>>> import numpy as np
>>> import numpy.linalg as la
>>> np.set_printoptions(suppress=True, linewidth=160)
>>> tidy = lambda a: np.round(a, 3) + 0
>>> mat = np.load("run10.npy")
>>> print(mat)
[[-2.  4.  0.  0.  0.  0.  0.  0.]
 [ 4.  9.  4.  0.  0.  0.  0.  0.]
 [ 0.  4. -3.  4.  0.  0.  0.  0.]
 [ 0.  0.  4. -5.  4.  0.  0.  0.]
 [ 0.  0.  0.  4.  6.  4.  0.  0.]
 [ 0.  0.  0.  0.  4. -8.  4.  0.]
 [ 0.  0.  0.  0.  0.  4. -3.  4.]
 [ 0.  0.  0.  0.  0.  0.  4.  3.]]
>>> Q, vecs = la.qr(mat[:, :4])[0], la.qr(mat[:, 4:])[0]
>>> sig = la.svd(Q.T @ vecs, compute_uv=False)
>>> print((sig > 0.9).sum())
1
>>> vals, vecs = la.eigh(mat)
>>> vec = np.array([-1, 2, -1, 1, 0, 1, 2, 2])
>>> print(np.abs(mat).sum(axis=1).max(), tidy(np.abs(vals).max()))
17.0 11.409
>>> print(tidy(la.eigvalsh(mat[1:, 1:])))
[-11.377  -8.931  -3.217  -1.352   5.178   8.349  10.35 ]
>>> feats = np.loadtxt("out6.csv", delimiter=",")
>>> print(feats)
[[3. 2. 0. 0. 0. 2. 2. 0.]
 [2. 3. 0. 0. 0. 2. 2. 0.]
 [0. 0. 3. 2. 0. 0. 0. 2.]
 [0. 0. 2. 3. 0. 0. 0. 2.]
 [0. 0. 0. 0. 3. 0. 0. 0.]
 [2. 2. 0. 0. 0. 3. 2. 0.]
 [2. 2. 0. 0. 0. 2. 3. 0.]
 [0. 0. 2. 2. 0. 0. 0. 3.]]
>>> f = np.array([0, 2])
>>> print(np.array([np.convolve(row, f, "same") for row in feats]))
[[0. 6. 4. 0. 0. 0. 4. 4.]
 [0. 4. 6. 0. 0. 0. 4. 4.]
 [0. 0. 0. 6. 4. 0. 0. 0.]
 [0. 0. 0. 4. 6. 0. 0. 0.]
 [0. 0. 0. 0. 0. 6. 0. 0.]
 [0. 4. 4. 0. 0. 0. 6. 4.]
 [0. 4. 4. 0. 0. 0. 4. 6.]
 [0. 0. 0. 4. 4. 0. 0. 0.]]
>>> print(tidy(la.det(feats)))
189.0
>>> print(np.trace(feats))
24.0
>>> print(tidy(np.abs(la.eigvals(feats)).max()))
9.0
>>> vec = np.ones(8)
>>> for _ in range(5):
...     vec = feats @ vec
...     vec /= la.norm(vec)
...     print(round(vec @ feats @ vec, 3))
... 
8.275
8.556
8.714
8.817
8.885
>>> print(tidy(la.eigvalsh(feats)[-1]))
9.0
>>> Lm = la.cholesky(feats)
>>> print(tidy(feats / np.sqrt(np.outer(np.diag(feats), np.diag(feats)))))
[[1.    0.667 0.    0.    0.    0.667 0.667 0.   ]
 [0.667 1.    0.    0.    0.    0.667 0.667 0.   ]
 [0.    0.    1.    0.667 0.    0.    0.    0.667]
 [0.    0.    0.667 1.    0.    0.    0.    0.667]
 [0.    0.    0.    0.    1.    0.    0.    0.   ]
 [0.667 0.667 0.    0.    0.    1.    0.667 0.   ]
 [0.667 0.667 0.    0.    0.    0.667 1.    0.   ]
 [0.    0.    0.667 0.667 0.    0.    0.    1.   ]]
>>> print(tidy(np.prod(np.diag(Lm)) ** 2), tidy(la.det(feats)))
189.0 189.0
>>> print(tidy(np.diag(Lm) ** 2))
[3.    1.667 3.    1.667 3.    1.4   1.286 1.4  ]
>>> print(tidy(Lm))
[[1.732 0.    0.    0.    0.    0.    0.    0.   ]
 [1.155 1.291 0.    0.    0.    0.    0.    0.   ]
 [0.    0.    1.732 0.    0.    0.    0.    0.   ]
 [0.    0.    1.155 1.291 0.    0.    0.    0.   ]
 [0.    0.    0.    0.    1.732 0.    0.    0.   ]
 [1.155 0.516 0.    0.    0.    1.183 0.    0.   ]
 [1.155 0.516 0.    0.    0.    0.338 1.134 0.   ]
 [0.    0.    1.155 0.516 0.    0.    0.    1.183]]
>>> print((feats != 0).astype(int))
[[1 1 0 0 0 1 1 0]
 [1 1 0 0 0 1 1 0]
 [0 0 1 1 0 0 0 1]
 [0 0 1 1 0 0 0 1]
 [0 0 0 0 1 0 0 0]
 [1 1 0 0 0 1 1 0]
 [1 1 0 0 0 1 1 0]
 [0 0 1 1 0 0 0 1]]
>>> print(np.flatnonzero(la.matrix_power((feats != 0) + (feats.T != 0) + np.eye(8), 8)[5]))
[0 1 5 6]
>>> print(feats @ feats)
[[21. 20.  0.  0.  0. 20. 20.  0.]
 [20. 21.  0.  0.  0. 20. 20.  0.]
 [ 0.  0. 17. 16.  0.  0.  0. 16.]
 [ 0.  0. 16. 17.  0.  0.  0. 16.]
 [ 0.  0.  0.  0.  9.  0.  0.  0.]
 [20. 20.  0.  0.  0. 21. 20.  0.]
 [20. 20.  0.  0.  0. 20. 21.  0.]
 [ 0.  0. 16. 16.  0.  0.  0. 17.]]
>>> print(tidy(la.det(feats)))
189.0
>>> data = np.loadtxt("dump.csv", delimiter=",")
>>> print(data)
[[1. 3. 1. 3.]
 [0. 1. 0. 1.]
 [1. 3. 1. 3.]
 [0. 1. 0. 1.]]
>>> # columns 0 and 2 are equal
>>> U, sig, VT = la.svd(data)
>>> print(tidy(sig))
[6.606 0.606 0.    0.   ]
>>> out = U[:, :2] @ np.diag(sig[:2]) @ VT[:2]
>>> print(tidy(out))
[[1. 3. 1. 3.]
 [0. 1. 0. 1.]
 [1. 3. 1. 3.]
 [0. 1. 0. 1.]]
>>> F = np.loadtxt("sample15.csv", delimiter=",")
>>> print(F)
[[-1.  0.  0. -2.  0. -2. -2. -2.]
 [ 0. -1.  0.  0. -2.  0.  0.  0.]
 [ 0.  0. -1.  0.  0.  0.  0.  0.]
 [-2.  0.  0. -1.  0. -2. -2. -2.]
 [ 0. -2.  0.  0. -1.  0.  0.  0.]
 [-2.  0.  0. -2.  0. -1. -2. -2.]
 [-2.  0.  0. -2.  0. -2. -1. -2.]
 [-2.  0.  0. -2.  0. -2. -2. -1.]]
>>> out = np.array([[0, 2, -2],
...     [3, 1, -5],
...     [5, -5, -3],
...     [1, 1, 4],
...     [1, -3, 2],
...     [-5, -5, -1],
...     [-1, 5, -5],
...     [-2, -4, -1]])
>>> print(la.matrix_rank(np.vstack([F, out.T])))
8
>>> print(F @ out)
[[14.  4.  8.]
 [-5.  5.  1.]
 [-5.  5.  3.]
 [15.  3. 14.]
 [-7.  1.  8.]
 [ 9. -3.  9.]
 [13.  7.  5.]
 [12. -2.  9.]]
>>> blk = np.stack([F, 3 * F, F[::-1]])
>>> print(blk.sum(axis=0))
[[ -6.   0.   0. -10.   0. -10. -10.  -9.]
 [ -2.  -4.   0.  -2.  -8.  -2.  -1.  -2.]
 [ -2.   0.  -4.  -2.   0.  -1.  -2.  -2.]
 [ -8.  -2.   0.  -4.  -1.  -8.  -8.  -8.]
 [ -2.  -8.   0.  -1.  -4.  -2.  -2.  -2.]
 [ -8.   0.  -1.  -8.   0.  -4.  -8.  -8.]
 [ -8.  -1.   0.  -8.  -2.  -8.  -4.  -8.]
 [ -9.   0.   0. -10.   0. -10. -10.  -6.]]
>>> print(tidy(la.norm(blk, axis=(1, 2))))
[ 9.798 29.394  9.798]
>>> print(blk.shape)
(3, 8, 8)
>>> print(la.matrix_rank(blk))
[8 8 8]
>>> print(tidy(np.sort(la.eigvals(F).real)))
[-9. -3. -1.  1.  1.  1.  1.  1.]
>>> out = F / la.norm(F, axis=1, keepdims=True)
>>> G = out @ out.T
>>> print((np.abs(G) > 0.9).astype(int))
[[1 0 0 1 0 1 1 1]
 [0 1 0 0 0 0 0 0]
 [0 0 1 0 0 0 0 0]
 [1 0 0 1 0 1 1 1]
 [0 0 0 0 1 0 0 0]
 [1 0 0 1 0 1 1 1]
 [1 0 0 1 0 1 1 1]
 [1 0 0 1 0 1 1 1]]
>>> print(tidy(G))
[[1.    0.    0.    0.941 0.    0.941 0.941 0.941]
 [0.    1.    0.    0.    0.8   0.    0.    0.   ]
 [0.    0.    1.    0.    0.    0.    0.    0.   ]
 [0.941 0.    0.    1.    0.    0.941 0.941 0.941]
 [0.    0.8   0.    0.    1.    0.    0.    0.   ]
 [0.941 0.    0.    0.941 0.    1.    0.941 0.941]
 [0.941 0.    0.    0.941 0.    0.941 1.    0.941]
 [0.941 0.    0.    0.941 0.    0.941 0.941 1.   ]]
>>> K = np.load("m.npy")
>>> print(tidy(K))
[[ 0.235  0.413  0.625 -0.519 -0.282  0.188]
 [-0.391  0.618 -0.38  -0.21   0.372  0.372]
 [-0.704 -0.063 -0.092 -0.221 -0.626 -0.227]
 [-0.039  0.037  0.06   0.568 -0.423  0.701]
 [-0.274  0.457  0.456  0.549  0.156 -0.428]
 [ 0.469  0.483 -0.496  0.12  -0.432 -0.315]]
>>> # columns are unit length and at right angles
>>> rng = np.random.default_rng(120391)
>>> out = K + rng.integers(-2, 3, (6, 5)) @ rng.integers(-2, 3, (5, 6))
>>> print(tidy(out))
[[ -3.765  -9.587  14.625   1.481  -6.282   6.188]
 [  3.609   0.618  -8.38    0.79    9.372  -9.628]
 [  3.296  -8.063  -0.092   8.779  -2.626 -12.227]
 [ -2.039   0.037   0.06   -1.432   2.577  -0.299]
 [ -1.274   3.457  -2.544  -3.451   8.156   1.572]
 [ -1.531  -1.517   1.504   0.12    4.568   1.685]]
>>> print(tidy(la.svd(out - K, compute_uv=False)))
[24.775 19.884 10.191  2.404  1.476  0.   ]
>>> print(tidy(out - K))
[[ -4. -10.  14.   2.  -6.   6.]
 [  4.   0.  -8.   1.   9. -10.]
 [  4.  -8.   0.   9.  -2. -12.]
 [ -2.   0.   0.  -2.   3.  -1.]
 [ -1.   3.  -3.  -4.   8.   2.]
 [ -2.  -2.   2.   0.   5.   2.]]
>>> print(tidy(la.norm(out)))
33.445
>>> print(out.shape)
(6, 6)
>>> print(tidy(out.mean(axis=0)))
[-0.284 -2.509  0.862  1.048  2.628 -2.118]
>>> print(tidy(la.svd(out, compute_uv=False)))
[25.264 19.566  9.536  1.901  1.656  0.468]
>>> print(la.matrix_rank(out))
6
>>> U, sig, VT = la.svd(K, full_matrices=False)
>>> print(tidy(sig / sig[0]))
[1. 1. 1. 1. 1. 1.]
>>> print(tidy(np.sqrt((sig ** 2).sum())), tidy(la.norm(K)))
2.449 2.449
>>> print((sig > 1e-8).sum())
6
>>> print(tidy(sig))
[1. 1. 1. 1. 1. 1.]
>>> print(tidy(U.T @ K @ VT.T))
[[1. 0. 0. 0. 0. 0.]
 [0. 1. 0. 0. 0. 0.]
 [0. 0. 1. 0. 0. 0.]
 [0. 0. 0. 1. 0. 0.]
 [0. 0. 0. 0. 1. 0.]
 [0. 0. 0. 0. 0. 1.]]
>>> print(tidy(U.T @ U))
[[1. 0. 0. 0. 0. 0.]
 [0. 1. 0. 0. 0. 0.]
 [0. 0. 1. 0. 0. 0.]
 [0. 0. 0. 1. 0. 0.]
 [0. 0. 0. 0. 1. 0.]
 [0. 0. 0. 0. 0. 1.]]
>>> J = np.array([[14, 11, 1, 0],
...     [0, 0, 1, 11],
...     [11, 9, 1, 0],
...     [0, 0, 1, 7],
...     [0, 0, 1, 11],
...     [0, 0, 1, 7],
...     [17, 13, 1, 0],
...     [5, 5, 1, 1],
...     [0, 0, 1, 9],
...     [0, 0, 1, 11],
...     [20, 15, 1, 0],
...     [17, 13, 1, 0],
...     [0, 1, 1, 5],
...     [2, 3, 1, 3]])
>>> print(J)
[[14 11  1  0]
 [ 0  0  1 11]
 [11  9  1  0]
 [ 0  0  1  7]
 [ 0  0  1 11]
 [ 0  0  1  7]
 [17 13  1  0]
 [ 5  5  1  1]
 [ 0  0  1  9]
 [ 0  0  1 11]
 [20 15  1  0]
 [17 13  1  0]
 [ 0  1  1  5]
 [ 2  3  1  3]]
>>> out = np.c_[J[:, :3] @ np.array([[-1, -3, 0], [-2, -1, -3], [0, 1, 3]]), np.array([1, -8, 2, -2, -5, 6, -7, -6, -7, 4, -4, -3, 3, -3])]
>>> print(out)
[[-36 -52 -30   1]
 [  0   1   3  -8]
 [-29 -41 -24   2]
 [  0   1   3  -2]
 [  0   1   3  -5]
 [  0   1   3   6]
 [-43 -63 -36  -7]
 [-15 -19 -12  -6]
 [  0   1   3  -7]
 [  0   1   3   4]
 [-50 -74 -42  -4]
 [-43 -63 -36  -3]
 [ -2   0   0   3]
 [ -8  -8  -6  -3]]
>>> print(la.matrix_rank(out))
4
>>> print(tidy(la.lstsq(J, out[:, 0])[0]))
[-1. -2.  0.  0.]
>>> f = np.array([0, 0, 2, 2, 0])
>>> g = np.array([1, 1, -1, 1, -2])
>>> W0 = np.outer(f, g)
>>> print(W0)
[[ 0  0  0  0  0]
 [ 0  0  0  0  0]
 [ 2  2 -2  2 -4]
 [ 2  2 -2  2 -4]
 [ 0  0  0  0  0]]
>>> # row 1 repeats row 0
>>> U, sig, VT = la.svd(W0)
>>> vecs = VT[:(sig > 1e-8).sum()]
>>> vec = W0[1] + 3 * W0[3] + rng.integers(2) * np.eye(5)[4]
>>> print(vec)
[  6.   6.  -6.   6. -12.]
>>> print(tidy(la.norm(vec - vecs.T @ vecs @ vec)))
0.0
>>> print(tidy(np.diag(vecs.T @ vecs)))
[0.125 0.125 0.125 0.125 0.5  ]
>>> print(np.allclose(vecs.T @ vecs @ vec, vec))
True
>>> U, sig, VT = la.svd(W0)
>>> print(tidy(sig))
[8. 0. 0. 0. 0.]
>>> out = U[:, :1] @ np.diag(sig[:1]) @ VT[:1]
>>> print(la.matrix_rank(W0, rtol=0.05))
1
>>> proj = np.triu(np.array([[1, 3, 0, 0, 2],
...     [1, 1, 2, 0, 0],
...     [0, 3, 0, 2, 2],
...     [2, 1, 2, 1, 0],
...     [1, 1, 0, 1, 2]]), 1) + np.eye(5)
>>> out = proj @ W0 @ la.inv(proj)
>>> print(proj @ W0 - W0 @ proj)
[[ 0.  0.  0.  0.  0.]
 [ 4.  4. -4.  4. -8.]
 [ 4. -2. -8.  8. -8.]
 [ 0. -6. -4.  4.  0.]
 [ 0.  0.  0.  0.  0.]]
>>> z = rng.permutation(5)
>>> print(z)
[3 2 1 4 0]
>>> out = W0[z][:, z]
>>> print(out)
[[ 2 -2  2 -4  2]
 [ 2 -2  2 -4  2]
 [ 0  0  0  0  0]
 [ 0  0  0  0  0]
 [ 0  0  0  0  0]]
>>> print(np.diag(out))
[ 2 -2  0  0  0]
>>> vec = np.array([-2, 3, 1, 2, 3])
>>> print(np.sign((W0 @ vec).round(6)))
[ 0  0 -1 -1  0]
>>> print(W0 * vec)
[[  0   0   0   0   0]
 [  0   0   0   0   0]
 [ -4   6  -2   4 -12]
 [ -4   6  -2   4 -12]
 [  0   0   0   0   0]]
>>> print(W0 @ np.eye(5)[1])
[0. 0. 2. 2. 0.]
>>> print((W0 @ vec).argmax())
0
>>> print(np.einsum("ij,j->i", W0, vec))
[ 0  0 -8 -8  0]
>>> m1 = np.load("w.npy")
>>> print(m1)
[[-0.6  0.1  0.2  0.3 -0.6  0.3  1.6 -0.4 -6.5]
 [-0.5  0.   0.3  1.3 -0.7 -0.6 -1.5  1.7 -4. ]
 [-0.5 -0.2 -0.6  0.   1.  -1.4  1.   1.5  6.5]
 [-0.6 -0.8  1.1 -1.1  0.1  0.6  0.5 -0.3  1. ]
 [ 0.2  0.   0.1 -0.5 -0.1 -0.5 -1.8  0.2  5. ]
 [-2.8  0.4 -0.6  1.5 -1.1 -0.8  0.2 -1.7 -0.5]]
>>> print(tidy(la.norm(m1)))
12.987
>>> print(np.abs(m1).max())
6.5
>>> print(tidy(m1.mean(axis=0)))
[-0.8   -0.083  0.083  0.25  -0.233 -0.4    0.     0.167  0.25 ]
>>> print(la.matrix_rank(m1))
6
